% ipython --no-banner

In [1]: import numpy as np

In [2]: from numpy import linalg as LA

In [3]: np.set_printoptions(precision=2, suppress=True, linewidth=120, floatmode="fixed")

In [4]: F = np.load("sample2.npy")

In [5]: print(F)
[[1 3 3 1 3 3 1 3 0 2 3]
 [3 2 3 0 3 3 0 1 3 2 0]
 [3 1 0 2 1 0 1 3 3 3 1]
 [0 2 0 1 2 2 0 0 1 3 2]
 [1 3 3 0 0 1 3 0 1 2 1]
 [3 3 0 3 3 3 0 0 1 1 2]
 [3 3 2 1 0 3 0 1 1 2 2]
 [2 3 0 3 3 0 2 3 2 1 0]
 [2 0 0 0 0 3 2 2 2 2 3]
 [1 3 1 3 1 3 3 1 1 2 3]
 [2 1 2 3 3 2 3 0 0 2 0]]

In [6]: q, Rm = LA.qr(F)

In [7]: print(np.round(q.T @ q, 2) + 0)
[[1.00 0.00 0.00 0.00 0.00 0.00 0.00 0.00 0.00 0.00 0.00]
 [0.00 1.00 0.00 0.00 0.00 0.00 0.00 0.00 0.00 0.00 0.00]
 [0.00 0.00 1.00 0.00 0.00 0.00 0.00 0.00 0.00 0.00 0.00]
 [0.00 0.00 0.00 1.00 0.00 0.00 0.00 0.00 0.00 0.00 0.00]
 [0.00 0.00 0.00 0.00 1.00 0.00 0.00 0.00 0.00 0.00 0.00]
 [0.00 0.00 0.00 0.00 0.00 1.00 0.00 0.00 0.00 0.00 0.00]
 [0.00 0.00 0.00 0.00 0.00 0.00 1.00 0.00 0.00 0.00 0.00]
 [0.00 0.00 0.00 0.00 0.00 0.00 0.00 1.00 0.00 0.00 0.00]
 [0.00 0.00 0.00 0.00 0.00 0.00 0.00 0.00 1.00 0.00 0.00]
 [0.00 0.00 0.00 0.00 0.00 0.00 0.00 0.00 0.00 1.00 0.00]
 [0.00 0.00 0.00 0.00 0.00 0.00 0.00 0.00 0.00 0.00 1.00]]

In [8]: print(np.allclose(Rm.T @ Rm, F.T @ F))
True

In [9]: print(np.abs(np.diag(Rm)))
[7.14 5.10 4.08 3.41 3.70 4.07 3.42 3.71 1.98 2.38 1.03]

In [10]: print(round(float(abs(Rm[0, 0])), 2), round(float(LA.norm(F[:, 0])), 2))
7.14 7.14

In [11]: print(np.round(q @ Rm, 2) + 0)
[[1.00 3.00 3.00 1.00 3.00 3.00 1.00 3.00 0.00 2.00 3.00]
 [3.00 2.00 3.00 0.00 3.00 3.00 0.00 1.00 3.00 2.00 0.00]
 [3.00 1.00 0.00 2.00 1.00 0.00 1.00 3.00 3.00 3.00 1.00]
 [0.00 2.00 0.00 1.00 2.00 2.00 0.00 0.00 1.00 3.00 2.00]
 [1.00 3.00 3.00 0.00 0.00 1.00 3.00 0.00 1.00 2.00 1.00]
 [3.00 3.00 0.00 3.00 3.00 3.00 0.00 0.00 1.00 1.00 2.00]
 [3.00 3.00 2.00 1.00 0.00 3.00 0.00 1.00 1.00 2.00 2.00]
 [2.00 3.00 0.00 3.00 3.00 0.00 2.00 3.00 2.00 1.00 0.00]
 [2.00 0.00 0.00 0.00 0.00 3.00 2.00 2.00 2.00 2.00 3.00]
 [1.00 3.00 1.00 3.00 1.00 3.00 3.00 1.00 1.00 2.00 3.00]
 [2.00 1.00 2.00 3.00 3.00 2.00 3.00 0.00 0.00 2.00 0.00]]

In [12]: A = np.array([[1.0, 0.5, 0.25, 0.12, 0.06, 0.03, 0.02, 0.01],
    ...:     [0.5, 1.0, 0.5, 0.25, 0.12, 0.06, 0.03, 0.02],
    ...:     [0.25, 0.5, 1.0, 0.5, 0.25, 0.12, 0.06, 0.03],
    ...:     [0.12, 0.25, 0.5, 1.0, 0.5, 0.25, 0.12, 0.06],
    ...:     [0.06, 0.12, 0.25, 0.5, 1.0, 0.5, 0.25, 0.12],
    ...:     [0.03, 0.06, 0.12, 0.25, 0.5, 1.0, 0.5, 0.25],
    ...:     [0.02, 0.03, 0.06, 0.12, 0.25, 0.5, 1.0, 0.5],
    ...:     [0.01, 0.02, 0.03, 0.06, 0.12, 0.25, 0.5, 1.0]])

In [13]: print(A)
[[1.00 0.50 0.25 0.12 0.06 0.03 0.02 0.01]
 [0.50 1.00 0.50 0.25 0.12 0.06 0.03 0.02]
 [0.25 0.50 1.00 0.50 0.25 0.12 0.06 0.03]
 [0.12 0.25 0.50 1.00 0.50 0.25 0.12 0.06]
 [0.06 0.12 0.25 0.50 1.00 0.50 0.25 0.12]
 [0.03 0.06 0.12 0.25 0.50 1.00 0.50 0.25]
 [0.02 0.03 0.06 0.12 0.25 0.50 1.00 0.50]
 [0.01 0.02 0.03 0.06 0.12 0.25 0.50 1.00]]

In [14]: evals, V = LA.eigh(A)

In [15]: vec = np.array([1, 1, -1, 0, -1, -2, -2, -2])

In [16]: print(round(vec @ A @ vec, 2))
29.28

In [17]: print(V * np.abs(evals) @ V.T)
[[1.00 0.50 0.25 0.12 0.06 0.03 0.02 0.01]
 [0.50 1.00 0.50 0.25 0.12 0.06 0.03 0.02]
 [0.25 0.50 1.00 0.50 0.25 0.12 0.06 0.03]
 [0.12 0.25 0.50 1.00 0.50 0.25 0.12 0.06]
 [0.06 0.12 0.25 0.50 1.00 0.50 0.25 0.12]
 [0.03 0.06 0.12 0.25 0.50 1.00 0.50 0.25]
 [0.02 0.03 0.06 0.12 0.25 0.50 1.00 0.50]
 [0.01 0.02 0.03 0.06 0.12 0.25 0.50 1.00]]

In [18]: print(np.round(V * np.sqrt(evals) @ V.T, 2) + 0)
[[0.96 0.25 0.09 0.04 0.02 0.01 0.01 0.00]
 [0.25 0.93 0.24 0.09 0.04 0.02 0.01 0.01]
 [0.09 0.24 0.93 0.24 0.09 0.04 0.02 0.01]
 [0.04 0.09 0.24 0.93 0.24 0.09 0.04 0.02]
 [0.02 0.04 0.09 0.24 0.93 0.24 0.09 0.04]
 [0.01 0.02 0.04 0.09 0.24 0.93 0.24 0.09]
 [0.01 0.01 0.02 0.04 0.09 0.24 0.93 0.25]
 [0.00 0.01 0.01 0.02 0.04 0.09 0.25 0.96]]

In [19]: print(round(vec @ A @ vec / (vec @ vec), 2), round(evals[0], 2), np.round(evals[-1], 2))
1.83 0.35 2.56

In [20]: print(np.trace(A))
8.0

In [21]: print(np.round(LA.det(A), 2))
0.13

In [22]: print(round(float(np.abs(LA.eigvals(A)).max()), 2))
2.56

In [23]: X = np.load("data.npy")

In [24]: print(X)
[[3.00 1.00 1.00 1.00]
 [1.00 3.00 1.00 1.00]
 [1.00 1.00 3.00 1.00]
 [1.00 1.00 1.00 3.00]]

In [25]: Y = np.array([[2, 0], [3, 1], [0, 2], [0, 1]])

In [26]: print(Y.T @ X.T)
[[ 9.00 11.00  5.00  5.00]
 [ 4.00  6.00  8.00  6.00]]

In [27]: print(LA.matrix_rank(np.vstack([X, Y.T])))
4

In [28]: print(np.einsum("ij,ij->i", X, X))
[12.00 12.00 12.00 12.00]

In [29]: print(np.einsum("ij->j", X))
[6.00 6.00 6.00 6.00]

In [30]: print(X @ (-1.0) ** np.arange(4))
[ 2.00 -2.00  2.00 -2.00]

In [31]: print(np.allclose(X @ X.T, X.T @ X))
True

In [32]: K = np.array([[2, 2, -1, 1, 0, 2],
    ...:     [0, -1, 2, -1, 1, 1],
    ...:     [0, 0, -2, -2, -1, 0],
    ...:     [0, 0, 0, 2, 2, 1],
    ...:     [0, 0, 0, 0, -2, 1],
    ...:     [0, 0, 0, 0, 0, 2]])

In [33]: r0 = np.array([2, 1, -1, 0, 0, 0])

In [34]: Y = K + np.outer(r0, np.eye(6)[5])

In [35]: print(Y)
[[ 2.00  2.00 -1.00  1.00  0.00  4.00]
 [ 0.00 -1.00  2.00 -1.00  1.00  2.00]
 [ 0.00  0.00 -2.00 -2.00 -1.00 -1.00]
 [ 0.00  0.00  0.00  2.00  2.00  1.00]
 [ 0.00  0.00  0.00  0.00 -2.00  1.00]
 [ 0.00  0.00  0.00  0.00  0.00  2.00]]

In [36]: print(LA.matrix_rank(Y - K))
1

In [37]: print(K.ravel(order="F"))
[ 2  0  0  0  0  0  2 -1  0  0  0  0 -1  2 -2  0  0  0  1 -1 -2  2  0  0  0  1 -1  2 -2  0  2  1  0  1  1  2]

In [38]: T = K.reshape(6, 2, -1)

In [39]: print(T.shape)
(6, 2, 3)

In [40]: print(T.transpose(1, 0, 2))
[[[ 2  2 -1]
  [ 0 -1  2]
  [ 0  0 -2]
  [ 0  0  0]
  [ 0  0  0]
  [ 0  0  0]]

 [[ 1  0  2]
  [-1  1  1]
  [-2 -1  0]
  [ 2  2  1]
  [ 0 -2  1]
  [ 0  0  2]]]

In [41]: print(K @ K)
[[ 4  2  4  4  5 11]
 [ 0  1 -6 -5 -7  1]
 [ 0  0  4  0  0 -3]
 [ 0  0  0  4  0  6]
 [ 0  0  0  0  4  0]
 [ 0  0  0  0  0  4]]

In [42]: print(np.sort(LA.eigvals(K)))
[-2.00 -2.00 -1.00  2.00  2.00  2.00]

In [43]: print(LA.matrix_rank(K - K[0, 0] * np.eye(6)))
5

In [44]: m1 = np.loadtxt("arr.csv", delimiter=",")

In [45]: print(m1)
[[-0.98 -0.79  1.00  0.74]
 [-1.00  0.33 -1.00 -0.41]
 [ 0.90  0.89 -0.99  0.16]
 [-1.00  0.34 -0.92  0.34]
 [-0.86  0.12  0.95  0.86]
 [-0.19  0.46  0.99  0.97]
 [ 0.91  0.78 -0.36  0.70]
 [ 1.00  0.64 -0.99 -0.87]
 [ 1.00  0.62  1.00  0.90]
 [ 0.98 -0.79 -0.74 -0.98]
 [ 1.00  0.41  0.87  0.28]
 [-0.81  0.02  0.98  0.86]
 [ 1.00  0.45 -0.98 -0.82]
 [-0.93  0.50 -1.00 -0.91]
 [ 0.89  0.92 -0.97  0.65]
 [-1.00 -0.58 -0.98 -0.88]
 [-0.20  0.09  0.13  0.22]
 [ 0.99 -0.45  1.00  0.56]
 [-0.97 -0.52 -0.99 -0.93]
 [ 0.91  0.35  0.71  0.52]
 [ 0.44  0.64 -0.07  0.69]
 [ 1.00  0.98 -0.99  0.38]
 [ 0.99  0.74 -1.00 -0.65]
 [ 0.99 -0.64  0.93 -0.60]
 [ 0.20  0.30 -0.27  0.23]
 [-0.88  0.68  0.64  0.94]
 [-0.90 -0.51 -0.87 -0.79]
 [ 1.00  0.35  0.99  0.56]
 [-0.90 -0.04  0.99  0.92]
 [ 0.79  0.38 -0.98 -0.64]
 [-0.24  0.50 -0.58  0.42]
 [-0.91 -0.37 -0.51 -0.44]
 [ 1.00  0.92 -0.65  0.70]
 [-0.49 -0.08 -0.62 -0.33]
 [ 0.96  0.98  0.75  1.00]
 [ 0.90  0.12  0.98  0.74]
 [ 1.00  0.74  0.34  0.65]
 [ 0.89  0.03  0.77  0.24]
 [ 1.00  0.94 -0.10  0.80]
 [-0.89  0.35 -0.82  0.21]
 [ 0.09  0.03  0.96  0.74]]

In [46]: d = LA.norm(m1[:, None] - m1[None], axis=-1)

In [47]: print(d[:5, :5])
[[0.00 2.56 3.26 2.26 0.93]
 [2.56 0.00 2.06 0.75 2.34]
 [3.26 2.06 0.00 1.99 2.82]
 [2.26 0.75 1.99 0.00 1.96]
 [0.93 2.34 2.82 1.96 0.00]]

In [48]: print(np.flatnonzero(d[8] < d.mean() / 2))
[ 8 10 19 27 34 35 36 37]

In [49]: print(d[8].round(6).argsort(kind="stable")[:4])
[ 8 27 34 35]

In [50]: Xs = m1 - m1.mean(axis=0)

In [51]: V = LA.svd(Xs)[2][:3]

In [52]: Y = Xs - Xs @ V.T @ V

In [53]: print(np.round(LA.norm(Y) / LA.norm(Xs), 2))
0.15

In [54]: print(np.diag(V.T @ V))
[0.97 0.57 0.82 0.64]

In [55]: print((Xs @ V.T).std(axis=0))
[1.00 0.86 0.56]

In [56]: print(LA.norm(Y, axis=1).round(6).argmax())
13

In [57]: labels = m1[:, 3] > np.median(m1[:, 3])

In [58]: r0 = m1[labels].mean(axis=0) - m1[~labels].mean(axis=0)

In [59]: print(np.argsort(-np.abs(r0).round(6), kind="stable"))
[3 2 1 0]

In [60]: print(round(float((((m1 - m1.mean(axis=0)) @ r0 > 0) == labels).mean()), 2))
0.85

In [61]: print(((m1 - m1.mean(axis=0)) @ r0 > 0).astype(int))
[1 0 0 0 1 1 1 0 1 0 1 1 0 0 0 0 1 1 0 1 1 0 0 1 0 1 0 1 1 0 0 0 1 0 1 1 1 1 1 0 1]

In [62]: mat = np.array([[3, 6, 9, 9, 6], [-2, -4, -6, -6, -4], [2, 4, 6, 6, 4]])

In [63]: # rows and columns are dependent

In [64]: rng = np.random.default_rng(7002)

In [65]: Y = mat + rng.integers(-2, 3, (3, 1)) @ rng.integers(-2, 3, (1, 5))

In [66]: print(Y)
[[ 1  4 13  7  4]
 [-2 -4 -6 -6 -4]
 [ 0  2 10  4  2]]

In [67]: print(LA.matrix_rank(Y - mat, tol=1e-8))
1

In [68]: print(np.abs(Y - mat).sum(axis=1))
[12  0 12]

In [69]: Uu, sv, VT = LA.svd(mat)

In [70]: print(sv.round(2) + 0)
[21.42  0.00  0.00]

In [71]: Y = Uu[:, :1] @ np.diag(sv[:1]) @ VT[:1]

In [72]: print(Y)
[[ 3.00  6.00  9.00  9.00  6.00]
 [-2.00 -4.00 -6.00 -6.00 -4.00]
 [ 2.00  4.00  6.00  6.00  4.00]]

In [73]: print([round(float(x), 2) for x in LA.svd(Y, compute_uv=False)[:3]])
[21.42, 0.0, 0.0]

In [74]: print(LA.cond(Y) > 100)
True

In [75]: print(round(LA.norm(Y, 2) / LA.norm(Y), 2))
1.0

In [76]: M = np.loadtxt("dump.csv", delimiter=",")

In [77]: print(M.round(2) + 0)
[[-0.45 -0.17 -0.05 -0.06 -0.39 -0.09 -0.15  0.00 -0.26 -0.72]
 [-0.38 -0.24 -0.17 -0.15 -0.34  0.48  0.40  0.11 -0.22  0.43]
 [ 0.27  0.23 -0.65  0.06 -0.15 -0.38  0.36 -0.20 -0.32 -0.01]
 [-0.24  0.46  0.00 -0.45 -0.14 -0.02 -0.44 -0.47 -0.10  0.28]
 [ 0.10  0.23  0.21  0.70 -0.27  0.18 -0.27  0.02 -0.45  0.15]
 [-0.03  0.02  0.11 -0.26 -0.05 -0.49 -0.16  0.70 -0.30  0.26]
 [ 0.07  0.25 -0.57  0.02 -0.12  0.36 -0.38  0.43  0.35 -0.09]
 [ 0.21 -0.12  0.17  0.03 -0.75 -0.27  0.03 -0.08  0.50  0.14]
 [ 0.55 -0.57 -0.11 -0.27 -0.06  0.18 -0.38 -0.14 -0.30  0.02]
 [-0.41 -0.44 -0.34  0.37  0.17 -0.33 -0.32 -0.16  0.15  0.31]]

In [78]: # orthonormal columns

In [79]: vec = np.array([-4, -5, -3, 1, 2, 3, -3, 4, 1, -3])

In [80]: print(np.round(LA.det(M), 2))
-1.0

In [81]: print(M.T @ (M @ vec))
[-4.00 -5.00 -3.00  1.00  2.00  3.00 -3.00  4.00  1.00 -3.00]

In [82]: print(10 - LA.matrix_rank(M - np.eye(10), tol=1e-8))
1

In [83]: print([p for p in range(1, 25) if np.allclose(LA.matrix_power(M, p), np.eye(10))])
[]

In [84]: print(np.round(LA.norm(vec), 2), round(LA.norm(M @ vec), 2))
9.95 9.95

In [85]: print(np.abs(LA.eigvals(M)))
[1.00 1.00 1.00 1.00 1.00 1.00 1.00 1.00 1.00 1.00]

In [86]: W0 = np.load("x.npy")

In [87]: print(W0)
[[-3.19 -0.84  1.35 -0.72 -1.53 -0.29  0.65]
 [-0.01  1.67  0.11  1.37  0.22  0.71  1.90]
 [-5.96 -0.88  2.04 -0.74 -2.61 -0.30  1.49]
 [-2.26 -1.19  0.07 -1.25 -0.63  2.42  1.50]
 [ 3.71  1.01 -3.38  1.17  2.17 -1.41 -3.82]]

In [88]: # null space of dimension 3

In [89]: Z = m1[[14, 21]].astype(float)

In [90]: for _ in range(3):
    ...:     labels = LA.norm(m1[:, None] - Z, axis=-1).argmin(axis=1)
    ...:     Z = np.array([m1[labels == j].mean(axis=0) for j in range(2)])
    ...: 

In [91]: print(labels)
[0 1 1 1 0 0 0 1 0 1 0 0 1 1 0 1 0 0 1 0 0 1 1 0 0 0 1 0 0 1 1 1 0 1 0 0 0 0 0 1 0]

In [92]: print(np.bincount(labels))
[24 17]

In [93]: print(Z)
[[ 0.39  0.32  0.52  0.62]
 [-0.10  0.19 -0.88 -0.42]]

In [94]: Uu, sv, VT = LA.svd(W0)

In [95]: print(sv.round(2) + 0)
[10.75  3.71  2.79  1.87  0.00]

In [96]: Y = Uu[:, :4] @ np.diag(sv[:4]) @ VT[:4]

In [97]: print(np.round(LA.norm(W0 - Y) / LA.norm(W0), 2))
0.0

In [98]: print(round(np.abs(W0 - Y).max(), 2))
0.0

In [99]: print(Y)
[[-3.19 -0.84  1.35 -0.72 -1.53 -0.29  0.65]
 [-0.01  1.67  0.11  1.37  0.22  0.71  1.90]
 [-5.96 -0.88  2.04 -0.74 -2.61 -0.30  1.49]
 [-2.26 -1.19  0.07 -1.25 -0.63  2.42  1.50]
 [ 3.71  1.01 -3.38  1.17  2.17 -1.41 -3.82]]

In [100]: Uu, sv, VT = LA.svd(W0)

In [101]: V = VT[:(sv > 1e-8).sum()]

In [102]: vec = W0[4] + 2 * W0[0] + rng.integers(2) * np.eye(7)[3]

In [103]: print(vec)
[-2.67 -0.67 -0.68 -0.27 -0.89 -1.99 -2.52]

In [104]: print(np.diag(V.T @ V))
[0.92 0.49 0.67 0.41 0.16 0.71 0.65]

In [105]: print(LA.matrix_rank(np.vstack([W0, vec])))
4

In [106]: Xs = (m1 - m1.mean(axis=0)) / m1.std(axis=0)

In [107]: print(Xs.std(axis=0))
[1.00 1.00 1.00 1.00]

In [108]: c = LA.lstsq(np.delete(Xs, 1, axis=1), Xs[:, 1])[0]

In [109]: print(np.abs(c).argmax())
2

In [110]: r0 = np.array([2, -1])

In [111]: print(np.polyval(r0, W0[2]))
[-12.92  -2.76   3.08  -2.48  -6.22  -1.60   1.98]

In [112]: print(np.correlate(W0[2], W0[4], "full"))
[ 22.77  11.77 -19.49  -8.93  34.56   2.56 -41.69  -4.51  18.53  -2.62 -15.02   0.39   5.53]

In [113]: print(np.convolve(W0[2], r0))
[-11.92   4.20   4.96  -3.52  -4.48   2.01   3.28  -1.49]
